% python3 -q
>>> import numpy as np
>>> np.set_printoptions(precision=2, suppress=True, linewidth=120)
>>> sig = 3 * 0.9 ** np.arange(3)
>>> O, _ = np.linalg.qr(np.array([[-2.6, 1.8, 1.4], [-0.2, 2.5, -0.5], [1.0, -0.7, 1.5]]))
>>> rng = np.random.default_rng(66)
>>> K = rng.normal(size=(20, 3)) * sig @ O
>>> print(K)
[[-1.84  1.59 -0.54]
 [ 1.87  3.44 -4.67]
 [-1.23 -2.94  1.55]
 [-0.96 -0.72  0.02]
 [-1.63  2.23  3.47]
 [-0.62  0.18 -2.95]
 [-0.76 -6.64 -0.06]
 [ 1.9  -1.19  1.82]
 [-3.8   2.16 -1.56]
 [ 1.21  0.06 -5.7 ]
 [-4.4   2.13  1.15]
 [-4.33  3.08  1.74]
 [ 1.2  -1.67 -2.26]
 [ 0.28  2.2   2.51]
 [ 1.95  3.33  0.01]
 [ 5.98 -4.74 -1.22]
 [ 0.12 -0.32  3.14]
 [-0.6   0.57 -1.24]
 [-1.83 -4.23 -2.19]
 [-2.05 -0.31  1.89]]
>>> hat = K @ np.linalg.solve(K.T @ K, K.T)
>>> print(hat @ K[:, 2])
[-0.54 -4.67  1.55  0.02  3.47 -2.95 -0.06  1.82 -1.56 -5.7   1.15  1.74 -2.26  2.51  0.01 -1.22  3.14 -1.24 -2.19
  1.89]
>>> x = np.array([3, 2, 0])
>>> rhs = K @ x
>>> try:
...     np.linalg.solve(K, rhs)
... except np.linalg.LinAlgError as e:
...     print(e)
... 
Last 2 dimensions of the array must be square
>>> print(np.round(np.linalg.pinv(K) @ K, 2) + 0)
[[1. 0. 0.]
 [0. 1. 0.]
 [0. 0. 1.]]
>>> print(np.round(np.linalg.lstsq(K, rhs)[0], 2) + 0)
[3. 2. 0.]
>>> print(np.round(np.linalg.solve(K.T @ K, K.T @ rhs), 2) + 0)
[3. 2. 0.]
>>> rhs = rhs + 0.3 * rng.normal(size=20)
>>> print(rhs)
[ -1.88  12.68  -9.9   -4.38  -0.9   -1.45 -15.88   3.75  -6.96   2.97  -8.54  -7.02   0.02   5.58  13.13   9.08  -0.47
  -1.01 -13.56  -6.71]
>>> beta, *_ = np.linalg.lstsq(K, rhs)
>>> print(round(np.linalg.norm(rhs - K @ beta), 2))
1.63
>>> print(beta.round())
[3. 2. 0.]
>>> print([round(float(np.linalg.norm(np.linalg.solve(K.T @ K + lam * np.eye(3), K.T @ rhs))), 2) for lam in (0, 1, 10, 100)])
[3.65, 3.61, 3.29, 1.75]
>>> print(np.round(K.T @ (rhs - K @ beta), 2) + 0)
[0. 0. 0.]
>>> other = K + rng.integers(-2, 3, (20, 1)) @ rng.integers(-2, 3, (1, 3))
>>> print(other)
[[ 0.16  2.59  0.46]
 [-0.13  2.44 -5.67]
 [-1.23 -2.94  1.55]
 [ 3.04  1.28  2.02]
 [-5.63  0.23  1.47]
 [-0.62  0.18 -2.95]
 [-2.76 -7.64 -1.06]
 [ 3.9  -0.19  2.82]
 [-1.8   3.16 -0.56]
 [ 5.21  2.06 -3.7 ]
 [-8.4   0.13 -0.85]
 [-8.33  1.08 -0.26]
 [ 1.2  -1.67 -2.26]
 [ 2.28  3.2   3.51]
 [ 3.95  4.33  1.01]
 [ 5.98 -4.74 -1.22]
 [-3.88 -2.32  1.14]
 [-4.6  -1.43 -3.24]
 [-3.83 -5.23 -3.19]
 [-0.05  0.69  2.89]]
>>> print(np.round(np.linalg.svd(other - K, compute_uv=False), 2) + 0)
[14.9  0.   0. ]
>>> print(np.linalg.matrix_rank(other - K, tol=1e-8))
1
>>> print(other - K)
[[ 2.  1.  1.]
 [-2. -1. -1.]
 [ 0.  0.  0.]
 [ 4.  2.  2.]
 [-4. -2. -2.]
 [ 0.  0.  0.]
 [-2. -1. -1.]
 [ 2.  1.  1.]
 [ 2.  1.  1.]
 [ 4.  2.  2.]
 [-4. -2. -2.]
 [-4. -2. -2.]
 [ 0.  0.  0.]
 [ 2.  1.  1.]
 [ 2.  1.  1.]
 [ 0.  0.  0.]
 [-4. -2. -2.]
 [-4. -2. -2.]
 [-2. -1. -1.]
 [ 2.  1.  1.]]
>>> cen = (K - K.mean(axis=0)) / K.std(axis=0)
>>> print(np.argwhere(np.abs(cen) > 2))
[[ 6  1]
 [ 9  2]
 [15  0]]
>>> print(cen.std(axis=0))
[1. 1. 1.]
>>> beta = np.linalg.lstsq(np.delete(cen, 2, axis=1), cen[:, 2])[0]
>>> print(round(1 - np.var(cen[:, 2] - np.delete(cen, 2, axis=1) @ beta), 2))
0.08
>>> print(beta)
[-0.3  -0.02]
>>> print(np.abs(beta).argmax())
0
>>> M = np.array([[-0.7, 1.0, 1.8, -0.3],
...     [-0.2, 0.8, -1.3, -1.1],
...     [-0.5, 0.3, 2.0, -1.1],
...     [0.5, 0.5, 1.4, -1.4]])
>>> M[0] = M[1] + 0.3 * rng.normal(size=4)
>>> print(M)
[[-0.18  0.65 -1.32 -1.07]
 [-0.2   0.8  -1.3  -1.1 ]
 [-0.5   0.3   2.   -1.1 ]
 [ 0.5   0.5   1.4  -1.4 ]]
>>> other = np.array([[-1, -1], [4, -5], [3, -1], [-1, -1]])
>>> print(other.T @ M.T)
[[-0.11  0.6   8.8   7.1 ]
 [-0.66 -1.4  -1.9  -3.  ]]
>>> print(np.einsum("ik,kj->ji", M, other))
[[-0.11  0.6   8.8   7.1 ]
 [-0.66 -1.4  -1.9  -3.  ]]
>>> other @ M
Traceback (most recent call last):
  File "<python-input-40>", line 1, in <module>
    other @ M
    ~~~~~~^~~
ValueError: matmul: Input operand 1 has a mismatch in its core dimension 0, with gufunc signature (n?,k),(k,m?)->(n?,m?) (size 4 is different from 2)
>>> print(np.linalg.matrix_rank(M @ other))
2
>>> print(np.linalg.matrix_rank(np.vstack([M, other.T])))
4
>>> f, v = M[2], M[0]
>>> print(np.round(f @ v, 2))
-1.17
>>> p = (f @ v) / (f @ f) * f
>>> print(p)
[ 0.11 -0.06 -0.42  0.23]
>>> print(M.reshape(2, -1))
[[-0.18  0.65 -1.32 -1.07 -0.2   0.8  -1.3  -1.1 ]
 [-0.5   0.3   2.   -1.1   0.5   0.5   1.4  -1.4 ]]
>>> blk = M.reshape(4, 2, -1)
>>> print(blk.sum(axis=1))
[[-1.49 -0.43]
 [-1.5  -0.3 ]
 [ 1.5  -0.8 ]
 [ 1.9  -0.9 ]]
>>> print(blk.shape)
(4, 2, 2)
>>> print(np.swapaxes(blk, 1, 2)[2])
[[-0.5  2. ]
 [ 0.3 -1.1]]
>>> print(np.einsum("ihd,jhd->hij", blk, blk).shape)
(2, 4, 4)
>>> X = np.loadtxt("test2.csv", delimiter=",")
>>> print(X)
[[ 1. -3.  2.  5.  5.]
 [-5. -3.  2. -2.  3.]
 [-3.  1. -5.  4.  2.]
 [-3.  4.  3.  5.  5.]
 [-3. -1.  5.  0. -3.]
 [11.  3. -2.  9. -1.]]
>>> cen = K - K.mean(axis=0)
>>> evecs = np.linalg.svd(cen)[2][:1]
>>> other = cen - cen @ evecs.T @ evecs
>>> print(np.cov(cen @ evecs.T, rowvar=False))
9.93038312078222
>>> print((cen @ evecs.T).std(axis=0))
[3.07]
>>> other = np.c_[X[:, :4] @ np.array([[1, 0, 0, 1], [0, 0, 0, 0], [2, 1, 2, 0], [1, 1, 1, 1]]), np.array([0, 5, 0, 3, 3, 2])]
>>> print(other)
[[10.  7.  9.  6.  0.]
 [-3.  0.  2. -7.  5.]
 [-9. -1. -6.  1.  0.]
 [ 8.  8. 11.  2.  3.]
 [ 7.  5. 10. -3.  3.]
 [16.  7.  5. 20.  2.]]
>>> print(np.linalg.matrix_rank(np.c_[X, other]))
6
>>> print(np.linalg.norm(np.linalg.qr(X)[0].T @ other, axis=0) ** 2 / ((other ** 2).sum(axis=0) + 1e-12))
[1.   1.   1.   1.   0.49]
>>> print(np.round(np.linalg.lstsq(X, other[:, 0])[0], 2) + 0)
[1. 0. 2. 1. 0.]
